>>> import numpy as np
>>> import numpy.linalg as la
>>> np.set_printoptions(suppress=True, linewidth=140)
>>> out = np.array([[0]])
>>> basis = np.array([[-2, -8, -2, -4, 9, 7],
...     [-4, -1, 8, -7, 9, -6],
...     [5, -6, -2, -1, -1, 1],
...     [1, 7, -5, -5, -2, -2],
...     [8, -4, 9, 5, 6, -4],
...     [-9, 8, 7, 6, 0, 6]])
>>> F = np.block([[out, np.zeros((1, 6))], [np.zeros((6, 1)), basis]])
>>> F
array([[ 0.,  0.,  0.,  0.,  0.,  0.,  0.],
       [ 0., -2., -8., -2., -4.,  9.,  7.],
       [ 0., -4., -1.,  8., -7.,  9., -6.],
       [ 0.,  5., -6., -2., -1., -1.,  1.],
       [ 0.,  1.,  7., -5., -5., -2., -2.],
       [ 0.,  8., -4.,  9.,  5.,  6., -4.],
       [ 0., -9.,  8.,  7.,  6.,  0.,  6.]])
>>> # rank 6
>>> left, sigma, Vh = la.svd(F)
>>> np.argmax(sigma[:-1] / (sigma[1:] + 1e-6)) + 1
np.int64(6)
>>> sigma.round(1)
array([19.9, 18. , 14.9, 13.3,  4.8,  1.9,  0. ])
>>> out = left[:, :6] @ np.diag(sigma[:6]) @ Vh[:6]
>>> round(la.norm(F - out) / la.norm(F), 1)
np.float64(0.0)
>>> np.round(np.abs(F - out).max(), 1)
np.float64(0.0)
>>> out.round(1) + 0
array([[ 0.,  0.,  0.,  0.,  0.,  0.,  0.],
       [ 0., -2., -8., -2., -4.,  9.,  7.],
       [ 0., -4., -1.,  8., -7.,  9., -6.],
       [ 0.,  5., -6., -2., -1., -1.,  1.],
       [ 0.,  1.,  7., -5., -5., -2., -2.],
       [ 0.,  8., -4.,  9.,  5.,  6., -4.],
       [ 0., -9.,  8.,  7.,  6.,  0.,  6.]])
>>> np.round(la.norm(F - out, 2), 1), sigma[6]
(np.float64(0.0), np.float64(0.0))
>>> la.matrix_rank(F, rtol=0.05)
np.int64(6)
